$ ipython --no-banner

In [1]: import numpy as np

In [2]: np.set_printoptions(precision=3, suppress=True, linewidth=200)

In [3]: def rnd(a):
   ...:     return np.round(a, 3) + 0
   ...: 

In [4]: F = np.load("data.npy")

In [5]: F
Out[5]: 
array([[-1.,  0.,  0.,  0.,  0., -2.],
       [ 0., -1., -2., -2., -2.,  0.],
       [ 0., -2., -1., -2., -2.,  0.],
       [ 0., -2., -2., -1., -2.,  0.],
       [ 0., -2., -2., -2., -1.,  0.],
       [-2.,  0.,  0.,  0.,  0., -1.]])

In [6]: # symmetric

In [7]: M2 = np.linalg.inv(F)

In [8]: rnd(np.linalg.slogdet(F)[0])
Out[8]: np.float64(1.0)

In [9]: rnd(np.linalg.cond(F))
Out[9]: np.float64(7.0)

In [10]: (F + F.T) / 2
Out[10]: 
array([[-1.,  0.,  0.,  0.,  0., -2.],
       [ 0., -1., -2., -2., -2.,  0.],
       [ 0., -2., -1., -2., -2.,  0.],
       [ 0., -2., -2., -1., -2.,  0.],
       [ 0., -2., -2., -2., -1.,  0.],
       [-2.,  0.,  0.,  0.,  0., -1.]])

In [11]: rnd(np.abs(np.linalg.eigvals(F)).max())
Out[11]: np.float64(7.0)

In [12]: F.inv()
Traceback (most recent call last):
  Cell In[12], line 1
    F.inv()
AttributeError: 'numpy.ndarray' object has no attribute 'inv'


In [13]: np.allclose(F, F.T)
Out[13]: True

In [14]: F @ F
Out[14]: 
array([[ 5.,  0.,  0.,  0.,  0.,  4.],
       [ 0., 13., 12., 12., 12.,  0.],
       [ 0., 12., 13., 12., 12.,  0.],
       [ 0., 12., 12., 13., 12.,  0.],
       [ 0., 12., 12., 12., 13.,  0.],
       [ 4.,  0.,  0.,  0.,  0.,  5.]])

In [15]: u = np.array([2, 0, 0, 1, 1, 0])

In [16]: M2 = F + np.outer(u, np.eye(6)[3])

In [17]: M2
Out[17]: 
array([[-1.,  0.,  0.,  2.,  0., -2.],
       [ 0., -1., -2., -2., -2.,  0.],
       [ 0., -2., -1., -2., -2.,  0.],
       [ 0., -2., -2.,  0., -2.,  0.],
       [ 0., -2., -2., -1., -1.,  0.],
       [-2.,  0.,  0.,  0.,  0., -1.]])

In [18]: rng = np.random.default_rng(38462)

In [19]: M2 = F + rng.integers(-2, 3, (6, 2)) @ rng.integers(-2, 3, (2, 6))

In [20]: M2
Out[20]: 
array([[ 3.,  0., -4., -4., -2., -8.],
       [ 0.,  1.,  0.,  0., -2.,  2.],
       [ 4.,  0., -3., -4., -4., -4.],
       [-4., -4.,  0.,  1.,  0.,  4.],
       [-2., -4., -2., -2.,  0.,  1.],
       [-4., -1.,  1.,  1.,  1.,  1.]])

In [21]: rnd(np.linalg.svd(M2 - F, compute_uv=False))
Out[21]: array([14.11 ,  4.788,  0.   ,  0.   ,  0.   ,  0.   ])

In [22]: np.abs(M2 - F).sum(axis=1)
Out[22]: array([20.,  8., 16., 16.,  6.,  8.])

In [23]: M2 - F
Out[23]: 
array([[ 4.,  0., -4., -4., -2., -6.],
       [ 0.,  2.,  2.,  2.,  0.,  2.],
       [ 4.,  2., -2., -2., -2., -4.],
       [-4., -2.,  2.,  2.,  2.,  4.],
       [-2., -2.,  0.,  0.,  1.,  1.],
       [-2., -1.,  1.,  1.,  1.,  2.]])

In [24]: M = np.load("a.npy")

In [25]: M
Out[25]: 
array([[  1,  -4,  16, -64],
       [  1,  -3,   9, -27],
       [  1,  -2,   4,  -8],
       [  1,  -1,   1,  -1],
       [  1,   0,   0,   0],
       [  1,   1,   1,   1],
       [  1,   2,   4,   8]])

In [26]: M2 = np.c_[M[:, :1] @ np.array([[1]]), np.array([2, 1, 4, 3, 9, 0, 0])]

In [27]: M2
Out[27]: 
array([[1, 2],
       [1, 1],
       [1, 4],
       [1, 3],
       [1, 9],
       [1, 0],
       [1, 0]])

In [28]: np.linalg.matrix_rank(M2)
Out[28]: np.int64(2)

In [29]: rnd(np.linalg.norm(M2 - M @ np.linalg.lstsq(M, M2)[0], axis=0))
Out[29]: array([0.   , 5.753])

In [30]: np.linalg.matrix_rank(np.c_[M, M2])
Out[30]: np.int64(5)

In [31]: vec = np.array([0, 4, -5, 5])

In [32]: y = M @ vec

In [33]: rnd(np.linalg.pinv(M) @ M)
Out[33]: 
array([[1., 0., 0., 0.],
       [0., 1., 0., 0.],
       [0., 0., 1., 0.],
       [0., 0., 0., 1.]])

In [34]: y
Out[34]: array([-416, -192,  -68,  -14,    0,    4,   28])

In [35]: rnd(np.linalg.solve(M.T @ M, M.T @ y))
Out[35]: array([ 0.,  4., -5.,  5.])

In [36]: rnd(np.linalg.lstsq(M, y)[0])
Out[36]: array([ 0.,  4., -5.,  5.])

In [37]: y = y + 0.05 * rng.normal(size=7)

In [38]: rnd(y)
Out[38]: array([-416.023, -192.025,  -67.925,  -14.015,    0.14 ,    4.014,   28.062])

In [39]: beta, *_ = np.linalg.lstsq(M, y)

In [40]: rnd(beta)
Out[40]: array([ 0.064,  4.007, -5.006,  4.999])

In [41]: np.linalg.matrix_rank(M, rtol=0.1)
Out[41]: np.int64(1)

In [42]: Q, V = np.linalg.qr(M[:, :3])[0], np.linalg.qr(M[:, 3:])[0]

In [43]: sigma = np.linalg.svd(Q.T @ V, compute_uv=False)

In [44]: (sigma > 0.9).sum()
Out[44]: np.int64(1)

In [45]: rnd(np.linalg.norm(Q @ Q.T - V @ V.T, 2))
Out[45]: np.float64(1.0)

In [46]: rnd(np.degrees(np.arccos(sigma.clip(0, 1))))
Out[46]: array([12.051])

In [47]: vec = np.array([-1, -2, -3, -3])

In [48]: M @ (2 * vec)
Out[48]: array([302, 118,  30,   2,  -2, -18, -82])

In [49]: M @ vec
Out[49]: array([151,  59,  15,   1,  -1,  -9, -41])

In [50]: (M @ vec).argmax()
Out[50]: np.int64(0)

In [51]: M @ np.ones(4)
Out[51]: array([-51., -20.,  -5.,   0.,   1.,   4.,  15.])

In [52]: feats = np.load("mat.npy")

In [53]: feats
Out[53]: 
array([[-2.741,  1.158, -0.994,  2.057,  1.088],
       [ 0.804,  0.122,  0.039, -0.764, -0.146],
       [ 3.056, -1.285,  1.28 , -3.584, -1.963],
       [ 1.399, -0.323,  1.256, -1.801, -1.056],
       [ 2.539, -1.315,  0.877, -2.715, -1.406],
       [-2.475,  1.736, -1.211,  2.649,  1.396],
       [ 0.884, -0.339,  0.204, -1.327, -0.267],
       [-0.521,  0.108, -0.385,  0.876,  0.596],
       [ 1.142, -0.68 ,  0.361, -1.145,  0.097],
       [ 1.075, -0.708,  0.379, -1.298, -0.338]])

In [54]: Q, V = np.linalg.qr(feats[:, :3])[0], np.linalg.qr(feats[:, 3:])[0]

In [55]: sigma = np.linalg.svd(Q.T @ V, compute_uv=False)

In [56]: rnd(sigma)
Out[56]: array([0.988, 0.478])

In [57]: rnd(np.linalg.norm(Q @ Q.T - V @ V.T, 2))
Out[57]: np.float64(1.0)

In [58]: gram = np.cov(feats, rowvar=False)

In [59]: rnd(np.linalg.eigvalsh(gram)[::-1])
Out[59]: array([10.212,  0.143,  0.054,  0.04 ,  0.024])

In [60]: rnd(np.corrcoef(feats.T))
Out[60]: 
array([[ 1.   , -0.957,  0.946, -0.987, -0.946],
       [-0.957,  1.   , -0.898,  0.951,  0.889],
       [ 0.946, -0.898,  1.   , -0.961, -0.958],
       [-0.987,  0.951, -0.961,  1.   ,  0.97 ],
       [-0.946,  0.889, -0.958,  0.97 ,  1.   ]])

In [61]: np.argwhere(np.triu(np.abs(np.corrcoef(feats.T)) > 0.8, 1))
Out[61]: 
array([[0, 1],
       [0, 2],
       [0, 3],
       [0, 4],
       [1, 2],
       [1, 3],
       [1, 4],
       [2, 3],
       [2, 4],
       [3, 4]])

In [62]: np.argsort(-feats.std(axis=0).round(6), kind="stable")
Out[62]: array([3, 0, 4, 1, 2])

In [63]: J = np.tanh(np.array([[1.4],
    ...:     [0.1],
    ...:     [-0.5],
    ...:     [0.7],
    ...:     [-0.6],
    ...:     [-0.8],
    ...:     [-0.1],
    ...:     [-0.6],
    ...:     [0.3],
    ...:     [0.6],
    ...:     [1.9],
    ...:     [0.5],
    ...:     [0.8],
    ...:     [-0.8],
    ...:     [-0.5],
    ...:     [1.1],
    ...:     [1.6],
    ...:     [1.1]]) @ np.array([[0.0, 0.5, 0.6, 0.7]]))

In [64]: rnd(J)
Out[64]: 
array([[ 0.   ,  0.604,  0.686,  0.753],
       [ 0.   ,  0.05 ,  0.06 ,  0.07 ],
       [ 0.   , -0.245, -0.291, -0.336],
       [ 0.   ,  0.336,  0.397,  0.454],
       [ 0.   , -0.291, -0.345, -0.397],
       [ 0.   , -0.38 , -0.446, -0.508],
       [ 0.   , -0.05 , -0.06 , -0.07 ],
       [ 0.   , -0.291, -0.345, -0.397],
       [ 0.   ,  0.149,  0.178,  0.207],
       [ 0.   ,  0.291,  0.345,  0.397],
       [ 0.   ,  0.74 ,  0.814,  0.869],
       [ 0.   ,  0.245,  0.291,  0.336],
       [ 0.   ,  0.38 ,  0.446,  0.508],
       [ 0.   , -0.38 , -0.446, -0.508],
       [ 0.   , -0.245, -0.291, -0.336],
       [ 0.   ,  0.501,  0.578,  0.647],
       [ 0.   ,  0.664,  0.744,  0.808],
       [ 0.   ,  0.501,  0.578,  0.647]])

In [65]: Uu, sigma, Vh = np.linalg.svd(J)

In [66]: V = Vh[:(sigma > 1e-8).sum()]

In [67]: vec = J[11] + 4 * J[13] + rng.integers(2) * np.eye(4)[0]

In [68]: rnd(vec)
Out[68]: array([ 1.   , -1.275, -1.494, -1.696])

In [69]: rnd(np.diag(V.T @ V))
Out[69]: array([0., 1., 1., 1.])

In [70]: np.linalg.matrix_rank(np.vstack([J, vec]))
Out[70]: np.int64(4)

In [71]: Uu, sigma, Vh = np.linalg.svd(J)

In [72]: rnd(sigma)
Out[72]: array([3.358, 0.073, 0.001, 0.   ])

In [73]: M2 = Uu[:, :3] @ np.diag(sigma[:3]) @ Vh[:3]

In [74]: np.linalg.matrix_rank(M2)
Out[74]: np.int64(3)

In [75]: rnd(np.linalg.norm(J - M2) / np.linalg.norm(J))
Out[75]: np.float64(0.0)

In [76]: rnd(M2)
Out[76]: 
array([[ 0.   ,  0.604,  0.686,  0.753],
       [ 0.   ,  0.05 ,  0.06 ,  0.07 ],
       [ 0.   , -0.245, -0.291, -0.336],
       [ 0.   ,  0.336,  0.397,  0.454],
       [ 0.   , -0.291, -0.345, -0.397],
       [ 0.   , -0.38 , -0.446, -0.508],
       [ 0.   , -0.05 , -0.06 , -0.07 ],
       [ 0.   , -0.291, -0.345, -0.397],
       [ 0.   ,  0.149,  0.178,  0.207],
       [ 0.   ,  0.291,  0.345,  0.397],
       [ 0.   ,  0.74 ,  0.814,  0.869],
       [ 0.   ,  0.245,  0.291,  0.336],
       [ 0.   ,  0.38 ,  0.446,  0.508],
       [ 0.   , -0.38 , -0.446, -0.508],
       [ 0.   , -0.245, -0.291, -0.336],
       [ 0.   ,  0.501,  0.578,  0.647],
       [ 0.   ,  0.664,  0.744,  0.808],
       [ 0.   ,  0.501,  0.578,  0.647]])

In [77]: rank = np.linalg.matrix_rank(J)

In [78]: rank
Out[78]: np.int64(3)

In [79]: ns = np.linalg.svd(J)[2][rank:].T

In [80]: ns.shape
Out[80]: (4, 1)

In [81]: J @ ns
Out[81]: 
array([[0.],
       [0.],
       [0.],
       [0.],
       [0.],
       [0.],
       [0.],
       [0.],
       [0.],
       [0.],
       [0.],
       [0.],
       [0.],
       [0.],
       [0.],
       [0.],
       [0.],
       [0.]])

In [82]: np.abs(np.diag(np.linalg.qr(J)[1])) > 1e-9
Out[82]: array([False,  True,  True,  True])

In [83]: rnd(np.trace(np.linalg.pinv(J) @ J))
Out[83]: np.float64(3.0)

In [84]: np.linalg.lstsq(J[:-1].T, J[-1])[2]
Out[84]: np.int32(3)

In [85]: try:
    ...:     np.linalg.inv(J)
    ...: except np.linalg.LinAlgError as e:
    ...:     print(e)
    ...: 
Last 2 dimensions of the array must be square

In [86]: rnd(J @ np.linalg.pinv(J) @ J)
Out[86]: 
array([[ 0.   ,  0.604,  0.686,  0.753],
       [ 0.   ,  0.05 ,  0.06 ,  0.07 ],
       [ 0.   , -0.245, -0.291, -0.336],
       [ 0.   ,  0.336,  0.397,  0.454],
       [ 0.   , -0.291, -0.345, -0.397],
       [ 0.   , -0.38 , -0.446, -0.508],
       [ 0.   , -0.05 , -0.06 , -0.07 ],
       [ 0.   , -0.291, -0.345, -0.397],
       [ 0.   ,  0.149,  0.178,  0.207],
       [ 0.   ,  0.291,  0.345,  0.397],
       [ 0.   ,  0.74 ,  0.814,  0.869],
       [ 0.   ,  0.245,  0.291,  0.336],
       [ 0.   ,  0.38 ,  0.446,  0.508],
       [ 0.   , -0.38 , -0.446, -0.508],
       [ 0.   , -0.245, -0.291, -0.336],
       [ 0.   ,  0.501,  0.578,  0.647],
       [ 0.   ,  0.664,  0.744,  0.808],
       [ 0.   ,  0.501,  0.578,  0.647]])

In [87]: vec = np.array([1, 1, -3, 3])

In [88]: h = np.maximum(J @ vec, 0)

In [89]: rnd(J * (h > 1e-9)[:, None])
Out[89]: 
array([[0.   , 0.604, 0.686, 0.753],
       [0.   , 0.05 , 0.06 , 0.07 ],
       [0.   , 0.   , 0.   , 0.   ],
       [0.   , 0.336, 0.397, 0.454],
       [0.   , 0.   , 0.   , 0.   ],
       [0.   , 0.   , 0.   , 0.   ],
       [0.   , 0.   , 0.   , 0.   ],
       [0.   , 0.   , 0.   , 0.   ],
       [0.   , 0.149, 0.178, 0.207],
       [0.   , 0.291, 0.345, 0.397],
       [0.   , 0.74 , 0.814, 0.869],
       [0.   , 0.245, 0.291, 0.336],
       [0.   , 0.38 , 0.446, 0.508],
       [0.   , 0.   , 0.   , 0.   ],
       [0.   , 0.   , 0.   , 0.   ],
       [0.   , 0.501, 0.578, 0.647],
       [0.   , 0.664, 0.744, 0.808],
       [0.   , 0.501, 0.578, 0.647]])

In [90]: rnd(np.maximum(J @ vec, 0) - np.maximum(-J @ vec, 0))
Out[90]: array([ 0.806,  0.08 , -0.38 ,  0.508, -0.446, -0.565, -0.08 , -0.446,  0.236,  0.446,  0.904,  0.38 ,  0.565, -0.565, -0.38 ,  0.706,  0.854,  0.706])

In [91]: rnd(J.T @ h)
Out[91]: array([0.   , 3.078, 3.507, 3.874])

In [92]: rnd(np.tanh(J @ vec))
Out[92]: array([ 0.667,  0.08 , -0.363,  0.469, -0.419, -0.512, -0.08 , -0.419,  0.231,  0.419,  0.718,  0.363,  0.512, -0.512, -0.363,  0.608,  0.693,  0.608])

In [93]: rnd(h)
Out[93]: array([0.806, 0.08 , 0.   , 0.508, 0.   , 0.   , 0.   , 0.   , 0.236, 0.446, 0.904, 0.38 , 0.565, 0.   , 0.   , 0.706, 0.854, 0.706])

In [94]: rnd(np.maximum(J @ (3 * vec), 0))
Out[94]: array([2.418, 0.239, 0.   , 1.525, 0.   , 0.   , 0.   , 0.   , 0.707, 1.339, 2.713, 1.14 , 1.695, 0.   , 0.   , 2.119, 2.562, 2.119])

In [95]: W0 = np.array([[0, 0, 0, 0], [0, 0, -2, 0]])

In [96]: np.abs(np.diag(np.linalg.qr(W0)[1])) > 1e-9
Out[96]: array([False, False])

In [97]: rnd(W0 @ np.linalg.pinv(W0) @ W0)
Out[97]: 
array([[ 0.,  0.,  0.,  0.],
       [ 0.,  0., -2.,  0.]])

In [98]: rank = np.linalg.matrix_rank(W0)

In [99]: rank
Out[99]: np.int64(1)

In [100]: ns = np.linalg.svd(W0)[2][rank:].T

In [101]: ns.shape
Out[101]: (4, 3)

In [102]: [int(np.linalg.matrix_rank(W0[:i])) for i in range(1, len(W0) + 1)]
Out[102]: [0, 1]

In [103]: ns @ ns.T
Out[103]: 
array([[1., 0., 0., 0.],
       [0., 1., 0., 0.],
       [0., 0., 0., 0.],
       [0., 0., 0., 1.]])

In [104]: rnd(np.linalg.norm(W0, 2) / np.linalg.norm(W0))
Out[104]: np.float64(1.0)

In [105]: [round(float(x), 3) for x in np.linalg.svd(W0, compute_uv=False)[:3]]
Out[105]: [2.0, 0.0]

In [106]: np.linalg.matrix_rank(W0, rtol=0.1)
Out[106]: np.int64(1)

In [107]: X = np.array([[0.8, -1.0, 0.7, 0.8],
     ...:     [0.0, -1.0, -0.2, 2.2],
     ...:     [1.3, -0.7, 0.7, -0.2],
     ...:     [0.2, 1.3, 0.1, -0.5],
     ...:     [-0.4, 0.5, -0.4, -1.5],
     ...:     [-0.5, 0.5, -0.6, 0.7]])

In [108]: X[:, 1] *= 3

In [109]: rnd(X)
Out[109]: 
array([[ 0.8, -3. ,  0.7,  0.8],
       [ 0. , -3. , -0.2,  2.2],
       [ 1.3, -2.1,  0.7, -0.2],
       [ 0.2,  3.9,  0.1, -0.5],
       [-0.4,  1.5, -0.4, -1.5],
       [-0.5,  1.5, -0.6,  0.7]])

In [110]: M2 = np.c_[X[:, :1] @ np.array([[-6]]), np.array([2, 0, 2, 0, 3, 0])]

In [111]: rnd(M2)
Out[111]: 
array([[-4.8,  2. ],
       [ 0. ,  0. ],
       [-7.8,  2. ],
       [-1.2,  0. ],
       [ 2.4,  3. ],
       [ 3. ,  0. ]])

In [112]: rnd(np.linalg.norm(np.linalg.qr(X)[0].T @ M2, axis=0) ** 2 / ((M2 ** 2).sum(axis=0) + 1e-12))
Out[112]: array([1.   , 0.557])

In [113]: rnd(np.linalg.norm(M2 - X @ np.linalg.lstsq(X, M2)[0], axis=0))
Out[113]: array([0.   , 2.745])

In [114]: np.linalg.matrix_rank(np.c_[X, M2])
Out[114]: np.int64(5)

In [115]: np.linalg.matrix_rank(M2)
Out[115]: np.int64(2)
